In [1]: import numpy as np

In [2]: np.set_printoptions(precision=2, suppress=True, linewidth=160, floatmode="fixed")

In [3]: mat = np.loadtxt("test14.csv", delimiter=",")

In [4]: mat
Out[4]: 
array([[ 1.33,  0.30, -1.30],
       [ 1.68,  1.10, -1.70],
       [ 1.21, -0.60, -1.20],
       [-0.73,  1.00,  0.70],
       [ 1.22, -1.20, -1.20],
       [ 1.31,  0.30, -1.30],
       [-0.59,  0.40,  0.60],
       [ 0.28,  0.50, -0.30],
       [ 1.28, -0.60, -1.30],
       [-2.21, -0.50,  2.20],
       [ 0.93, -0.10, -0.90],
       [-2.09,  0.40,  2.10]])

In [5]: t = np.radians(15)

In [6]: Rm = np.eye(3)

In [7]: Rm[2, 2] = Rm[0, 0] = np.cos(t)

In [8]: Rm[2, 0], Rm[0, 2] = -np.sin(t), np.sin(t)

In [9]: Rm
Out[9]: 
array([[ 0.97,  0.00,  0.26],
       [ 0.00,  1.00,  0.00],
       [-0.26,  0.00,  0.97]])

In [10]: B = mat @ Rm.T

In [11]: np.allclose(np.linalg.norm(mat, axis=1), np.linalg.norm(B, axis=1))
Out[11]: True

In [12]: print(np.abs(B - mat).max(axis=0))
[0.64 0.00 0.50]

In [13]: B = np.linalg.inv(Rm)

In [14]: np.round(np.linalg.slogdet(Rm)[0], 2)
Out[14]: np.float64(1.0)

In [15]: B
Out[15]: 
array([[ 0.97,  0.00, -0.26],
       [ 0.00,  1.00,  0.00],
       [ 0.26,  0.00,  0.97]])

In [16]: np.linalg.det(Rm) * B
Out[16]: 
array([[ 0.97,  0.00, -0.26],
       [ 0.00,  1.00,  0.00],
       [ 0.26,  0.00,  0.97]])

In [17]: np.round(np.linalg.det(Rm) * np.linalg.det(B), 2)
Out[17]: np.float64(1.0)

In [18]: round(np.linalg.cond(Rm), 2)
Out[18]: np.float64(1.0)

In [19]: print(np.allclose(B, Rm.T))
True

In [20]: labels = mat[:, 0] > np.median(mat[:, 0])

In [21]: r0 = mat[labels].mean(axis=0) - mat[~labels].mean(axis=0)

In [22]: labels.astype(int)
Out[22]: array([1, 1, 1, 0, 1, 1, 0, 0, 1, 0, 0, 0])

In [23]: np.argsort(-np.abs(r0).round(6), kind="stable")
Out[23]: array([0, 2, 1])

In [24]: ((mat - mat.mean(axis=0)) @ r0 > 0).astype(int)
Out[24]: array([1, 1, 1, 0, 1, 1, 0, 0, 1, 0, 1, 0])
